>>> import numpy as np
>>> np.set_printoptions(precision=3, suppress=True, linewidth=200, legacy="1.25")
>>> K = np.load("sample3.npy")
>>> K
array([[-1.71 ,  1.6  ,  0.2  ],
       [-0.557,  0.7  , -0.5  ],
       [ 0.979, -1.   , -1.2  ],
       [ 0.478, -0.4  , -0.3  ],
       [ 0.34 , -0.4  ,  1.2  ],
       [ 0.085, -0.1  , -0.9  ],
       [ 0.683, -0.6  ,  0.8  ],
       [-0.493,  0.4  , -2.3  ],
       [ 0.11 ,  0.   , -0.6  ],
       [ 2.428, -2.4  , -0.9  ],
       [ 0.354, -0.3  , -0.6  ],
       [-0.207,  0.2  ,  1.   ],
       [-0.344,  0.3  , -0.6  ],
       [ 0.239, -0.2  ,  0.7  ],
       [ 0.513, -0.6  ,  1.7  ],
       [-1.047,  1.2  ,  0.   ],
       [-0.668,  0.7  ,  2.4  ]])
>>> u = np.array([1, 0])
>>> np.correlate(K[5], K[15], "full")
array([ 0.   ,  0.102, -0.209, -0.975,  0.942])
>>> np.cross(K[5, :3], K[15, :3])
array([ 1.08 ,  0.942, -0.003])
>>> np.array([np.convolve(row, u, "same") for row in K])
array([[-1.71 ,  1.6  ,  0.2  ],
       [-0.557,  0.7  , -0.5  ],
       [ 0.979, -1.   , -1.2  ],
       [ 0.478, -0.4  , -0.3  ],
       [ 0.34 , -0.4  ,  1.2  ],
       [ 0.085, -0.1  , -0.9  ],
       [ 0.683, -0.6  ,  0.8  ],
       [-0.493,  0.4  , -2.3  ],
       [ 0.11 ,  0.   , -0.6  ],
       [ 2.428, -2.4  , -0.9  ],
       [ 0.354, -0.3  , -0.6  ],
       [-0.207,  0.2  ,  1.   ],
       [-0.344,  0.3  , -0.6  ],
       [ 0.239, -0.2  ,  0.7  ],
       [ 0.513, -0.6  ,  1.7  ],
       [-1.047,  1.2  ,  0.   ],
       [-0.668,  0.7  ,  2.4  ]])
>>> np.convolve(K[5], u)
array([ 0.085, -0.1  , -0.9  ,  0.   ])
>>> np.polyval(u, K[5])
array([ 0.085, -0.1  , -0.9  ])
>>> q, evecs = np.linalg.qr(K[:, :1])[0], np.linalg.qr(K[:, 1:])[0]
>>> s = np.linalg.svd(q.T @ evecs, compute_uv=False)
>>> s
array([0.996])
>>> Xc = K - K.mean(axis=0)
>>> evecs = np.linalg.svd(Xc)[2][:2]
>>> Y = Xc - Xc @ evecs.T @ evecs
>>> np.linalg.norm(Y, axis=1).round(6).argmax()
15
>>> np.round(np.cov(Xc @ evecs.T, rowvar=False), 3) + 0
array([[1.762, 0.   ],
       [0.   , 1.261]])
>>> round(float(np.linalg.norm(Y) / np.linalg.norm(Xc)), 3)
0.033
>>> (Xc @ evecs.T).std(axis=0)
array([1.288, 1.089])
>>> x = np.array([-7, 4, 0])
>>> h1 = np.maximum(K @ x, 0)
>>> print(np.tanh(K @ x))
[ 1.     1.    -1.    -1.    -0.999 -0.759 -1.     1.    -0.647 -1.    -0.999  0.978  0.999 -0.986 -1.     1.     1.   ]
>>> K.T @ h1
array([-57.034,  57.422,   6.734])
>>> gram = np.cov(K, rowvar=False)
>>> np.argsort(-K.std(axis=0).round(6), kind="stable")
array([2, 0, 1])
>>> np.corrcoef(K.T)
array([[ 1.   , -0.996, -0.141],
       [-0.996,  1.   ,  0.14 ],
       [-0.141,  0.14 ,  1.   ]])
>>> print(np.polyfit(K[:, 0], K[:, 2], 1))
[-0.182  0.019]
>>> K.std(axis=0)
array([0.882, 0.88 , 1.138])
>>> m1 = np.loadtxt("block0.csv", delimiter=",")
>>> print(m1)
[[19.685 -0.799 20.35 ]
 [19.987  0.534 20.723]
 [19.936  0.28  19.569]
 [20.493  0.016 18.726]
 [21.038  0.483 21.418]
 [18.66   0.97  16.975]
 [19.199 -0.599 20.14 ]
 [18.789 -1.171 19.939]
 [18.27  -0.634 19.613]
 [19.089  0.05  19.644]
 [20.927 -1.3   17.681]
 [19.456 -0.678 20.119]
 [19.409 -0.933 19.605]
 [19.625 -0.292 18.452]
 [19.131 -0.745 20.218]
 [21.386 -0.231 20.166]
 [19.547 -0.318 21.713]]
>>> basis = m1[[11, 10]].astype(float)
>>> for _ in range(4):
...     lab = np.linalg.norm(m1[:, None] - basis, axis=-1).argmin(axis=1)
...     basis = np.array([m1[lab == j].mean(axis=0) for j in range(2)])
... 
>>> lab
array([0, 0, 0, 1, 0, 1, 0, 0, 0, 0, 1, 0, 0, 1, 0, 0, 0])
>>> basis
array([[19.609, -0.366, 20.247],
       [19.926, -0.152, 17.959]])
>>> np.bincount(lab)
array([13,  4])
>>> np.abs(basis[1] - basis[0]).argmax()
2
>>> Xc = (m1 - m1.mean(axis=0)) / m1.std(axis=0)
>>> Xc.std(axis=0)
array([1., 1., 1.])
>>> b = np.linalg.lstsq(np.delete(Xc, 1, axis=1), Xc[:, 1])[0]
>>> np.abs(b).argmax()
0
>>> Xc = m1 - m1.mean(axis=0)
>>> left, s, Vh = np.linalg.svd(Xc, full_matrices=False)
>>> np.searchsorted(np.cumsum(s ** 2) / (s ** 2).sum(), 0.9) + 1
3
>>> np.abs(Vh[-1])
array([0.188, 0.98 , 0.058])
>>> np.round(Xc.mean(axis=0), 3) + 0
array([0., 0., 0.])
>>> print(s ** 2 / (s ** 2).sum())
[0.569 0.283 0.148]
>>> np.round((s ** 2).sum() ** 2 / (s ** 4).sum(), 3)
2.35
>>> print(s)
[4.878 3.44  2.491]
>>> (np.sign(left[:, 0]) == np.sign(left[0, 0])).astype(int)
array([1, 1, 0, 0, 1, 0, 1, 1, 0, 0, 0, 1, 0, 0, 1, 1, 1])
>>> E = np.load("m.npy")
>>> E
array([[ 0.4,  1.2, -1.4],
       [ 0.1,  1.3, -0.9],
       [-0.9, -0.1, -1.1],
       [ 0.6, -0.2, -0.6],
       [ 0.2,  1.1,  1.9],
       [-0.7,  0.3, -0.8],
       [-0.8,  0.5,  2.3],
       [ 2.7,  3. , -3.3],
       [ 0.9,  0.5,  1. ],
       [ 1.2, -0.3,  0.7],
       [ 1.1, -0.5,  2.2],
       [ 0.3, -1.9, -1.2],
       [-0.9, -0.3,  0.1]])
>>> gram = np.cov(E, rowvar=False)
>>> print(np.median(E, axis=0))
[ 0.3  0.3 -0.6]
>>> gram.shape
(3, 3)
>>> round(np.corrcoef(E[:, 1], E[:, 2])[0, 1], 3)
-0.333
>>> gram
array([[ 1.067,  0.504, -0.48 ],
       [ 0.504,  1.366, -0.641],
       [-0.48 , -0.641,  2.705]])
>>> np.polyfit(E[:, 1], E[:, 2], 1)
array([-0.469,  0.081])
>>> print(np.corrcoef(E.T))
[[ 1.     0.417 -0.283]
 [ 0.417  1.    -0.333]
 [-0.283 -0.333  1.   ]]
>>> E.std(axis=0)
array([0.992, 1.123, 1.58 ])
>>> Xc = E - E.mean(axis=0)
>>> left, s, Vh = np.linalg.svd(Xc, full_matrices=False)
>>> (np.sign(left[:, 0]) == np.sign(left[0, 0])).astype(int)
array([1, 1, 1, 1, 0, 1, 0, 1, 0, 0, 0, 1, 0])
>>> s
array([6.156, 3.933, 2.88 ])
>>> np.linalg.matrix_rank(Xc)
3
>>> print(np.round((s ** 2).sum() ** 2 / (s ** 4).sum(), 3))
2.18
>>> np.round(Xc.mean(axis=0), 3) + 0
array([0., 0., 0.])
>>> Vh[0] * np.sign(Vh[0, np.abs(Vh[0]).argmax()])
array([-0.295, -0.394,  0.87 ])
>>> print(np.searchsorted(np.cumsum(s ** 2) / (s ** 2).sum(), 0.9) + 1)
3
>>> Y = np.c_[E[:, :2] @ np.array([[9, 9], [5, 0]]), np.array([5, 5, 7, 9, 6, 6, 2, 5, 2, 0, 1, 5, 1])]
>>> Y
array([[ 9.6,  3.6,  5. ],
       [ 7.4,  0.9,  5. ],
       [-8.6, -8.1,  7. ],
       [ 4.4,  5.4,  9. ],
       [ 7.3,  1.8,  6. ],
       [-4.8, -6.3,  6. ],
       [-4.7, -7.2,  2. ],
       [39.3, 24.3,  5. ],
       [10.6,  8.1,  2. ],
       [ 9.3, 10.8,  0. ],
       [ 7.4,  9.9,  1. ],
       [-6.8,  2.7,  5. ],
       [-9.6, -8.1,  1. ]])
>>> np.linalg.matrix_rank(Y)
3
>>> np.round(np.linalg.lstsq(E, Y[:, 0])[0], 3) + 0
array([9., 5., 0.])
>>> x = np.array([-3, 3, 3])
>>> rhs = E @ x
>>> np.linalg.solve(E.T @ E, E.T @ rhs)
array([-3.,  3.,  3.])
>>> np.round(np.linalg.pinv(E) @ E, 3) + 0
array([[1., 0., 0.],
       [0., 1., 0.],
       [0., 0., 1.]])
>>> rng = np.random.default_rng(78397)
>>> rhs = rhs + 0.05 * rng.normal(size=13)
>>> rhs
array([ -1.721,   0.891,  -0.936,  -4.18 ,   8.476,   0.58 ,  10.798,  -9.005,   1.821,  -2.357,   1.693, -10.211,   2.047])
>>> b, *_ = np.linalg.lstsq(E, rhs)
>>> b.round()
array([-3.,  3.,  3.])
>>> [round(float(np.linalg.norm(np.linalg.solve(E.T @ E + lam * np.eye(3), E.T @ rhs))), 2) for lam in (0, 1, 10, 100)]
[5.2, 4.77, 2.91, 0.76]
>>> b
array([-3.   ,  3.014,  3.001])
